$ python3 -q
>>> import numpy as np
>>> np.set_printoptions(precision=2, suppress=True, linewidth=120)
>>> rd = lambda a: np.round(a, 2) + 0
>>> data = np.load("m.npy")
>>> data
array([[-7,  0, -7,  0, -7,  0],
       [-3, -2, -3, -2, -3, -2],
       [ 8,  0,  8,  0,  8,  0],
       [-7,  0, -7,  0, -7,  0],
       [-3, -2, -3, -2, -3, -2],
       [ 8,  0,  8,  0,  8,  0]])
>>> rd(np.sort(np.abs(np.linalg.eigvals(data))))
array([0., 0., 0., 0., 0., 4.])
>>> np.trace(data)
np.int64(-4)
>>> E = np.load("data.npy")
>>> E
array([[ 0,  2,  2, -2,  2,  1,  2,  2,  0,  1,  1, -1,  2],
       [ 2, -2, -2, -2,  2,  1, -1,  2,  0, -1, -1,  2,  2],
       [-1, -1, -2,  0, -1,  1,  1, -1,  1,  1, -2, -2, -1],
       [ 2, -1,  1,  0,  1,  1,  2, -2,  0, -1,  0,  1, -2],
       [ 2,  2, -2, -1, -2, -1,  2,  0,  0,  0,  2,  2,  1],
       [-1,  2, -2,  0,  2, -2,  2,  1,  0, -1, -1,  0,  1],
       [ 2, -1, -2, -1, -2,  2,  0,  1, -2,  2,  2,  1, -1],
       [-2,  4,  4,  0,  0,  0,  3,  0,  0,  2,  2, -3,  0]])
>>> # rank 7
>>> U, sv, Vt = np.linalg.svd(E)
>>> V = Vt[:(sv > 1e-8).sum()]
>>> rng = np.random.default_rng(438)
>>> x = E[1] + 3 * E[6] + rng.integers(2) * np.eye(13)[11]
>>> x
array([ 8., -5., -8., -5., -4.,  7., -1.,  5., -6.,  5.,  5.,  6., -1.])
>>> np.allclose(V.T @ V @ x, x)
False
>>> rd(np.diag(V.T @ V))
array([0.46, 0.51, 0.87, 0.33, 0.75, 0.48, 0.75, 0.49, 0.49, 0.37, 0.46, 0.47, 0.58])
>>> X = np.loadtxt("a.csv", delimiter=",")
>>> rd(X)
array([[-0.9 , -1.93, -1.86,  1.52, -1.47,  2.29,  0.16,  1.58,  1.47, -0.08,  0.58, -1.18,  0.94],
       [-0.23, -0.37,  0.26, -0.5 ,  0.9 ,  2.08, -0.43,  2.46, -2.63, -1.  ,  0.33,  2.07, -0.94],
       [ 0.23,  0.37, -0.26,  0.63, -1.62,  0.65,  3.63, -1.18,  0.03,  0.05,  0.84,  1.52, -1.93],
       [-2.71, -1.86,  0.23, -1.47,  0.71, -1.07,  0.76, -0.75,  0.98, -1.69,  0.63,  1.75,  1.36],
       [ 0.  ,  0.46, -1.92, -0.11, -2.23, -1.83, -1.97,  0.2 , -0.67,  0.76,  2.26,  1.64,  0.04],
       [ 0.34, -3.6 ,  1.54,  1.25, -0.72, -1.23, -0.31, -0.16, -1.09,  1.67, -1.02,  0.39, -0.84],
       [ 1.02, -0.88, -1.4 , -1.19, -0.47,  2.21, -1.46, -3.07, -0.31, -0.29, -1.43,  0.96,  0.16],
       [ 0.11,  0.41,  2.77,  1.25, -1.64,  0.63, -1.8 , -0.49,  1.28, -2.44,  0.74,  0.26, -0.89],
       [-2.26,  0.25, -0.86,  2.28,  2.21,  0.33, -0.99, -1.68, -0.51,  0.48,  1.1 , -0.44, -1.79],
       [-1.02,  0.42, -1.36,  1.08, -1.33, -1.41,  0.36,  0.  , -1.99, -2.54, -2.37, -0.94, -0.07],
       [-2.15,  0.66,  1.66, -1.13, -1.73,  1.2 ,  0.2 , -0.89, -2.1 ,  1.34,  0.78, -1.56,  1.19],
       [-0.45, -0.96, -0.55, -2.77, -0.42, -0.34, -0.39,  0.5 ,  0.58, -0.45,  0.33, -1.98, -3.26],
       [ 2.15, -1.35, -0.17,  0.16,  0.84, -0.32,  0.68, -0.95, -1.62, -1.74,  2.67, -1.64,  0.92]])
>>> M2 = np.linalg.inv(X)
>>> rd(np.linalg.slogdet(X)[0])
np.float64(1.0)
>>> np.allclose(M2, X.T)
False
>>> cov = X.T @ X
>>> rd(np.diag(cov))
array([25., 25., 25., 25., 25., 25., 25., 25., 25., 25., 25., 25., 25.])
>>> f = np.array([2, 1, 2, 3, 0, 2, 2, 2, 1, 0, 3, 2, 0])
>>> M2 = X + np.outer(f, np.eye(13)[7])
>>> rd(np.linalg.det(M2) / np.linalg.det(X)), rd(1 + np.linalg.solve(X, f)[7])
(np.float64(0.61), np.float64(0.61))
>>> z = rng.permutation(13)
>>> z
array([ 0,  4, 12,  8,  5,  3,  1,  6,  9,  7, 10, 11,  2])
>>> M2 = X[z][:, z]
>>> rd(np.sort(np.abs(np.linalg.eigvals(M2))))
array([5., 5., 5., 5., 5., 5., 5., 5., 5., 5., 5., 5., 5.])
>>> z = rng.permutation(13)
>>> M2 = X[:, z] * rng.choice([-1, 1], 13)
>>> rd(M2)
array([[ 1.86,  0.94, -1.47, -0.58, -1.18,  1.93, -0.9 ,  1.58, -1.47,  0.16,  0.08,  1.52,  2.29],
       [-0.26, -0.94,  0.9 , -0.33,  2.07,  0.37, -0.23,  2.46,  2.63, -0.43,  1.  , -0.5 ,  2.08],
       [ 0.26, -1.93, -1.62, -0.84,  1.52, -0.37,  0.23, -1.18, -0.03,  3.63, -0.05,  0.63,  0.65],
       [-0.23,  1.36,  0.71, -0.63,  1.75,  1.86, -2.71, -0.75, -0.98,  0.76,  1.69, -1.47, -1.07],
       [ 1.92,  0.04, -2.23, -2.26,  1.64, -0.46,  0.  ,  0.2 ,  0.67, -1.97, -0.76, -0.11, -1.83],
       [-1.54, -0.84, -0.72,  1.02,  0.39,  3.6 ,  0.34, -0.16,  1.09, -0.31, -1.67,  1.25, -1.23],
       [ 1.4 ,  0.16, -0.47,  1.43,  0.96,  0.88,  1.02, -3.07,  0.31, -1.46,  0.29, -1.19,  2.21],
       [-2.77, -0.89, -1.64, -0.74,  0.26, -0.41,  0.11, -0.49, -1.28, -1.8 ,  2.44,  1.25,  0.63],
       [ 0.86, -1.79,  2.21, -1.1 , -0.44, -0.25, -2.26, -1.68,  0.51, -0.99, -0.48,  2.28,  0.33],
       [ 1.36, -0.07, -1.33,  2.37, -0.94, -0.42, -1.02,  0.  ,  1.99,  0.36,  2.54,  1.08, -1.41],
       [-1.66,  1.19, -1.73, -0.78, -1.56, -0.66, -2.15, -0.89,  2.1 ,  0.2 , -1.34, -1.13,  1.2 ],
       [ 0.55, -3.26, -0.42, -0.33, -1.98,  0.96, -0.45,  0.5 , -0.58, -0.39,  0.45, -2.77, -0.34],
       [ 0.17,  0.92,  0.84, -2.67, -1.64,  1.35,  2.15, -0.95,  1.62,  0.68,  1.74,  0.16, -0.32]])
>>> U, _, Vt = np.linalg.svd(X.T @ M2)
>>> z
array([ 2, 12,  4, 10, 11,  1,  0,  7,  8,  6,  9,  3,  5])
>>> W0 = np.load("block13.npy")
>>> W0
array([[1.  , 0.7 , 0.49, 0.34, 0.24, 0.17],
       [0.7 , 1.  , 0.7 , 0.49, 0.34, 0.24],
       [0.49, 0.7 , 1.  , 0.7 , 0.49, 0.34],
       [0.34, 0.49, 0.7 , 1.  , 0.7 , 0.49],
       [0.24, 0.34, 0.49, 0.7 , 1.  , 0.7 ],
       [0.17, 0.24, 0.34, 0.49, 0.7 , 1.  ]])
>>> low = np.linalg.cholesky(W0)
>>> rd(low)
array([[1.  , 0.  , 0.  , 0.  , 0.  , 0.  ],
       [0.7 , 0.71, 0.  , 0.  , 0.  , 0.  ],
       [0.49, 0.5 , 0.71, 0.  , 0.  , 0.  ],
       [0.34, 0.35, 0.5 , 0.71, 0.  , 0.  ],
       [0.24, 0.24, 0.35, 0.5 , 0.71, 0.  ],
       [0.17, 0.17, 0.24, 0.35, 0.5 , 0.71]])
>>> rd(low.sum(axis=1))
array([1.  , 1.41, 1.7 , 1.91, 2.05, 2.15])
>>> np.unravel_index(np.abs(low).argmax(), low.shape)
(np.int64(0), np.int64(0))
>>> rd(low.sum(axis=0))
array([2.94, 1.98, 1.81, 1.57, 1.21, 0.71])
>>> rd(low - low[0])
array([[ 0.  ,  0.  ,  0.  ,  0.  ,  0.  ,  0.  ],
       [-0.3 ,  0.71,  0.  ,  0.  ,  0.  ,  0.  ],
       [-0.51,  0.5 ,  0.71,  0.  ,  0.  ,  0.  ],
       [-0.66,  0.35,  0.5 ,  0.71,  0.  ,  0.  ],
       [-0.76,  0.24,  0.35,  0.5 ,  0.71,  0.  ],
       [-0.83,  0.17,  0.24,  0.35,  0.5 ,  0.71]])
